% python3 -q
>>> import numpy as np
>>> np.set_printoptions(precision=2, suppress=True, linewidth=100)
>>> rnd = lambda a: np.round(a, 2) + 0
>>> J = np.array([[1.1, 0.6, 0.8, -0.2, 0.3, -1.6, 1.5],
...     [0.4, 1.1, 0.7, 1.0, 0.9, 0.5, -0.6],
...     [0.4, 0.4, -1.6, 0.7, 1.2, 0.2, 0.7],
...     [0.82, -1.16, -1.68, 0.05, 0.14, 0.42, 1.5],
...     [0.8, -1.1, -1.7, 0.0, 0.2, 0.5, 1.5],
...     [-2.3, 1.4, 0.6, 0.2, -0.1, -1.9, 0.1],
...     [-0.6, -1.8, 0.3, -1.8, 0.0, 0.0, 0.8]])
>>> t3 = np.stack([J, 4 * J, J[::-1]])
>>> print(rnd(np.linalg.det(t3)))
[    -3.55 -58207.16      3.55]
>>> print(rnd(np.einsum("bij,cij->bc", t3, t3)))
[[ 50.19 200.76  15.67]
 [200.76 803.02  62.68]
 [ 15.67  62.68  50.19]]
>>> print(t3.shape)
(3, 7, 7)
>>> print(np.linalg.matrix_rank(t3.reshape(3, -1)))
2
>>> print((t3 @ J.T).shape)
(3, 7, 7)
>>> rng = np.random.default_rng(581678)
>>> z = rng.permutation(7)
>>> print(z)
[1 5 3 2 6 0 4]
>>> A2 = J[z][:, z]
>>> print(rnd(np.trace(A2)))
-0.25
>>> print(A2)
[[ 1.1   0.5   1.    0.7  -0.6   0.4   0.9 ]
 [ 1.4  -1.9   0.2   0.6   0.1  -2.3  -0.1 ]
 [-1.16  0.42  0.05 -1.68  1.5   0.82  0.14]
 [ 0.4   0.2   0.7  -1.6   0.7   0.4   1.2 ]
 [-1.8   0.   -1.8   0.3   0.8  -0.6   0.  ]
 [ 0.6  -1.6  -0.2   0.8   1.5   1.1   0.3 ]
 [-1.1   0.5   0.   -1.7   1.5   0.8   0.2 ]]
>>> f, r1 = A2[1], A2[3]
>>> print(f @ r1)
-1.61
>>> pr = (f @ r1) / (f @ f) * f
>>> print(rnd((r1 - pr) @ f))
0.0
>>> A2 = np.linalg.inv(J)
>>> print(np.allclose(A2, J.T))
False
>>> print(rnd(np.linalg.cond(J)))
79.71
>>> print((np.abs(A2) > 1e-9).astype(int))
[[1 1 1 1 1 1 1]
 [1 1 1 1 1 1 1]
 [1 1 1 1 1 1 1]
 [1 1 1 1 1 1 1]
 [1 1 1 1 1 1 1]
 [1 1 1 1 1 1 1]
 [1 1 1 1 1 1 1]]
>>> print(rnd(np.linalg.inv(A2)))
[[ 1.1   0.6   0.8  -0.2   0.3  -1.6   1.5 ]
 [ 0.4   1.1   0.7   1.    0.9   0.5  -0.6 ]
 [ 0.4   0.4  -1.6   0.7   1.2   0.2   0.7 ]
 [ 0.82 -1.16 -1.68  0.05  0.14  0.42  1.5 ]
 [ 0.8  -1.1  -1.7   0.    0.2   0.5   1.5 ]
 [-2.3   1.4   0.6   0.2  -0.1  -1.9   0.1 ]
 [-0.6  -1.8   0.3  -1.8   0.    0.    0.8 ]]
>>> x = np.array([-5, -3, -2, -3, -2, -3, 5])
>>> h1 = np.maximum(J @ x, 0)
>>> print(rnd(h1))
[ 3.4   0.    0.    8.55  8.3  11.9  17.2 ]
>>> print(rnd(np.tanh(J @ x)))
[ 1.   -1.   -0.92  1.    1.    1.    1.  ]
>>> X = np.load("test2.npy")
>>> print(X)
[[-3 -3]
 [12 12]]
>>> print(X.sum(axis=1))
[-6 24]
>>> print(X.shape)
(2, 2)
>>> print(X.mean(axis=0))
[4.5 4.5]
>>> print(np.diff(X, axis=0))
[[15 15]]
>>> print(rnd(np.linalg.norm(X)))
17.49
>>> print(np.abs(X).max())
12
>>> print(np.linalg.matrix_rank(X))
1
>>> Uu, s, Vh = np.linalg.svd(X)
>>> print(rnd(s))
[17.49  0.  ]
>>> A2 = Uu[:, :1] @ np.diag(s[:1]) @ Vh[:1]
>>> print(np.linalg.matrix_rank(X, rtol=0.05))
1
>>> print(rnd(np.abs(X - A2).max()))
0.0
>>> m1 = np.loadtxt("out8.csv", delimiter=",")
>>> print(m1)
[[-3.06  0.76  0.62 -0.08 -0.1 ]
 [ 0.76 -2.04 -1.31 -1.16 -1.35]
 [ 0.62 -1.31 -0.92  2.11  2.12]
 [-0.08 -1.16  2.11 -1.11  2.01]
 [-0.1  -1.35  2.12  2.01 -0.87]]
>>> f = np.array([-3, -3])
>>> print(rnd(np.polyval(f, m1[3])))
[-2.76  0.48 -9.33  0.33 -9.03]
>>> print(rnd(np.linalg.det(m1)))
288.15
>>> print(rnd(np.sort(np.abs(np.linalg.eigvals(m1)))))
[2.   3.   3.01 4.   4.  ]
>>> print(np.allclose(m1, m1.T))
True
>>> print(rnd(np.abs(np.linalg.eigvals(m1)).max()))
4.0
>>> print(np.all(np.linalg.eigvalsh(m1) > 0))
False
>>> print([round(float(np.linalg.det(m1[:i, :i])), 2) + 0 for i in range(1, 6)])
[-3.06, 5.66, -0.41, -45.24, 288.15]
>>> evals, vecs = np.linalg.eigh(m1)
>>> print(np.unique(evals.round(6) + 0, return_counts=True)[1])
[1 1 1 1 1]
>>> print(rnd(np.linalg.eigvalsh(m1 @ m1)))
[ 3.98  8.98  9.04 16.02 16.03]
>>> print(rnd(vecs.T @ vecs))
[[1. 0. 0. 0. 0.]
 [0. 1. 0. 0. 0.]
 [0. 0. 1. 0. 0.]
 [0. 0. 0. 1. 0.]
 [0. 0. 0. 0. 1.]]
>>> print(rnd(vecs.T @ m1 @ vecs))
[[-4.    0.    0.    0.    0.  ]
 [ 0.   -3.01  0.    0.    0.  ]
 [ 0.    0.   -3.    0.    0.  ]
 [ 0.    0.    0.   -2.    0.  ]
 [ 0.    0.    0.    0.    4.  ]]
>>> print((evals > 1e-8).sum(), (evals < -1e-8).sum())
1 4
>>> A = np.load("case0.npy")
>>> print(A)
[[0 2 1 1]
 [0 0 1 1]
 [0 0 0 1]
 [0 0 0 0]]
>>> print(np.allclose(A, A.T))
False
>>> assert A == A.T
Traceback (most recent call last):
  File "<python-input-62>", line 1, in <module>
    assert A == A.T
           ^^^^^^^^
ValueError: The truth value of an array with more than one element is ambiguous. Use a.any() or a.all()
>>> print((A + A.T) / 2)
[[0.  1.  0.5 0.5]
 [1.  0.  0.5 0.5]
 [0.5 0.5 0.  0.5]
 [0.5 0.5 0.5 0. ]]
>>> print(A.ravel(order="F"))
[0 0 0 0 2 0 0 0 1 1 0 0 1 1 1 0]
>>> t3 = A.reshape(4, 2, -1)
>>> print(t3.shape)
(4, 2, 2)
>>> print(t3.transpose(1, 0, 2))
[[[0 2]
  [0 0]
  [0 0]
  [0 0]]

 [[1 1]
  [1 1]
  [0 1]
  [0 0]]]
>>> print(np.swapaxes(t3, 1, 2)[1])
[[0 1]
 [0 1]]
>>> print(np.einsum("ihd,ihd->ih", t3, t3))
[[4 2]
 [0 2]
 [0 1]
 [0 0]]
>>> print(np.linalg.matrix_rank(A - A[0, 0] * np.eye(4)))
3
>>> K = np.array([[0.0, 0.0, 0.0, -1.0],
...     [0.0, 1.0, 0.0, 0.0],
...     [0.0, 0.0, 1.0, 0.0],
...     [1.0, 0.0, 0.0, 0.0]])
>>> print(rnd(np.linalg.det(K)))
1.0
>>> print(rnd(np.linalg.norm(K[0] - K[3])))
1.41
>>> print(rnd(np.linalg.norm(K, "nuc")))
4.0
>>> print(np.linalg.norm(K, axis=1).argmax())
0
>>> print(K[0] @ K[3])
0.0
>>> print(rnd(np.linalg.norm(K, 1)), rnd(np.linalg.norm(K, np.inf)))
1.0 1.0
>>> A2 = np.linalg.inv(K)
>>> print(rnd(np.linalg.cond(K)))
1.0
>>> E = np.load("sample0.npy")
>>> print(E)
[[ 8 14 11 11  1]
 [ 0  5  4  1  0]
 [ 6  8 10 11  0]
 [ 2 11  8  5  0]
 [ 6  7  6  9  0]
 [12 10  6  7  0]
 [ 8  9  6  9  0]
 [10 12  7  7  0]
 [ 4  5  6  9  0]
 [ 4 11  9  5  0]
 [ 8 12  6  7  0]
 [ 2 10  7  7  1]
 [ 4  7  2  1  0]
 [ 8  9  3  5  0]
 [ 2  8  5  7  1]]
>>> evals, vecs = np.linalg.eig(m1)
>>> print(rnd(np.sort(np.linalg.eigvals(m1.T))))
[-4.   -3.01 -3.   -2.    4.  ]
>>> print(rnd(np.sort(np.linalg.eigvals(m1 @ m1))))
[ 3.98  8.98  9.04 16.02 16.03]
>>> print(rnd(np.prod(evals)))
288.15
>>> z = E[:, 3] > np.median(E[:, 3])
>>> f = E[z].mean(axis=0) - E[~z].mean(axis=0)
>>> print(np.argsort(-np.abs(f).round(6), kind="stable"))
[3 2 0 1 4]
>>> print(((E - E.mean(axis=0)) @ f > 0).astype(int))
[1 0 1 0 1 1 1 1 1 0 1 0 0 0 0]
>>> d = np.linalg.norm(E[:, None] - E[None], axis=-1)
>>> print(rnd(d[:5, :5]))
[[ 0.   17.18  6.48  9.54  9.11]
 [17.18  0.   13.45  8.49 10.39]
 [ 6.48 13.45  0.    8.06  4.58]
 [ 9.54  8.49  8.06  0.    7.21]
 [ 9.11 10.39  4.58  7.21  0.  ]]
>>> print(d.mean(axis=1).argmax())
1
>>> print(np.linalg.matrix_rank(d ** 2))
7
>>> M = np.load("w.npy")
>>> print(M)
[[ 7 -2  7  0  7]
 [-4  6 -4  8 -2]
 [-8 -8  1 -4 -6]
 [-1 -4 -8 -6 -7]
 [ 6 -6  2 -6  5]]
>>> P = np.triu(np.array([[5, 2, 1, 6], [3, 6, 2, 1], [8, 0, 3, 8], [3, 2, 8, 2]]), 1) + np.eye(4)
>>> A2 = P @ K @ np.linalg.inv(P)
>>> print(np.linalg.matrix_rank(A2))
4
>>> print(rnd(np.linalg.det(A2)))
1.0
>>> print(np.trace(A2), np.trace(K))
2.0 2.0
>>> C2 = M.T @ M
>>> print(C2)
[[166  -6  77 -30 142]
 [ -6 156 -26 140  20]
 [ 77 -26 134   0 117]
 [-30 140   0 152  20]
 [142  20 117  20 163]]
>>> print(np.diag(C2))
[166 156 134 152 163]
>>> print(np.allclose(C2, C2.T))
True
>>> print(np.trace(C2), (M ** 2).sum())
771 771
>>> print(rnd(np.linalg.svd(M, compute_uv=False) ** 2))
[383.13 299.63  80.71   5.07   2.46]
>>> print(np.linalg.matrix_rank(C2))
5
>>> evals, vecs = np.linalg.eigh(C2)
>>> print(rnd(evals))
[  2.46   5.07  80.71 299.63 383.13]
>>> print(rnd(vecs.T @ C2 @ vecs))
[[  2.46   0.     0.     0.     0.  ]
 [  0.     5.07   0.     0.     0.  ]
 [  0.     0.    80.71   0.     0.  ]
 [  0.     0.     0.   299.63   0.  ]
 [  0.     0.     0.     0.   383.13]]
>>> print(rnd(np.linalg.svd(C2, compute_uv=False)))
[383.13 299.63  80.71   5.07   2.46]
>>> print(rnd(vecs @ np.diag(evals) @ vecs.T))
[[166.  -6.  77. -30. 142.]
 [ -6. 156. -26. 140.  20.]
 [ 77. -26. 134.   0. 117.]
 [-30. 140.   0. 152.  20.]
 [142.  20. 117.  20. 163.]]
>>> print(rnd(vecs.T @ vecs))
[[1. 0. 0. 0. 0.]
 [0. 1. 0. 0. 0.]
 [0. 0. 1. 0. 0.]
 [0. 0. 0. 1. 0.]
 [0. 0. 0. 0. 1.]]
>>> print(rnd(np.abs(vecs[:, -1])))
[0.6  0.05 0.49 0.05 0.63]
>>> print(np.unique(evals.round(6) + 0, return_counts=True)[1])
[1 1 1 1 1]
>>> print(rnd(np.linalg.eigvalsh(C2 @ C2)))
[     6.06     25.75   6514.2   89775.81 146787.19]
>>> print(rnd(evals.sum()), np.trace(C2))
771.0 771
>>> W0 = np.array([[1, 0, 0, 0], [0, -2, 0, 0], [1, 2, 0, 0], [-2, -2, -1, 0]])
>>> print(W0)
[[ 1  0  0  0]
 [ 0 -2  0  0]
 [ 1  2  0  0]
 [-2 -2 -1  0]]
>>> # null space of dimension 1
>>> print(rnd(np.linalg.norm(W0, 2) / np.linalg.norm(W0)))
0.92
>>> print(np.linalg.matrix_rank(W0, rtol=0.1))
3
>>> print([round(float(x), 2) for x in np.linalg.svd(W0, compute_uv=False)[:3]])
[4.03, 1.58, 0.54]
>>> print(np.argsort(-np.linalg.norm(W0, axis=0).round(6), kind="stable")[:3])
[1 0 2]
>>> print(rnd(np.trace(np.linalg.pinv(W0) @ W0)))
3.0
>>> print(rnd(W0 @ np.linalg.pinv(W0) @ W0))
[[ 1.  0.  0.  0.]
 [ 0. -2.  0.  0.]
 [ 1.  2.  0.  0.]
 [-2. -2. -1.  0.]]
>>> print(np.linalg.lstsq(W0[:-1].T, W0[-1])[2])
2
>>> print(np.unique(W0.round(6), axis=0).shape)
(4, 4)
>>> try:
...     np.linalg.inv(W0)
... except np.linalg.LinAlgError as e:
...     print(e)
... 
Singular matrix
>>> print(np.allclose(W0 @ W0.T, W0.T @ W0))
False
>>> print(np.linalg.matrix_power(W0, 4))
[[  1   0   0   0]
 [  0  16   0   0]
 [  1 -16   0   0]
 [ -3   8   0   0]]
>>> print(rnd(np.sort(np.abs(np.linalg.eigvals(W0)))))
[0. 0. 1. 2.]
>>> print((W0 + W0.T) / 2)
[[ 1.   0.   0.5 -1. ]
 [ 0.  -2.   1.  -1. ]
 [ 0.5  1.   0.  -0.5]
 [-1.  -1.  -0.5  0. ]]
>>> print(rnd(np.abs(np.linalg.eigvals(W0)).max()))
2.0
>>> rank = np.linalg.matrix_rank(W0)
>>> print(rank)
3
>>> ns = np.linalg.svd(W0)[2][rank:].T
>>> print(ns.shape)
(4, 1)
>>> print([int(np.linalg.matrix_rank(W0[:, :j + 1])) for j in range(4)])
[1, 2, 3, 3]
>>> print([int(np.linalg.matrix_rank(np.delete(W0, i, axis=0))) for i in range(4)])
[3, 3, 3, 2]
>>> print(rnd(np.linalg.det(W0.T)))
0.0
>>> print(np.einsum("ij,ji->", W0, W0))
5
>>> print(np.poly(W0))
[ 1.  1. -2.  0.  0.]
>>> print(np.einsum("ii->", W0))
-1
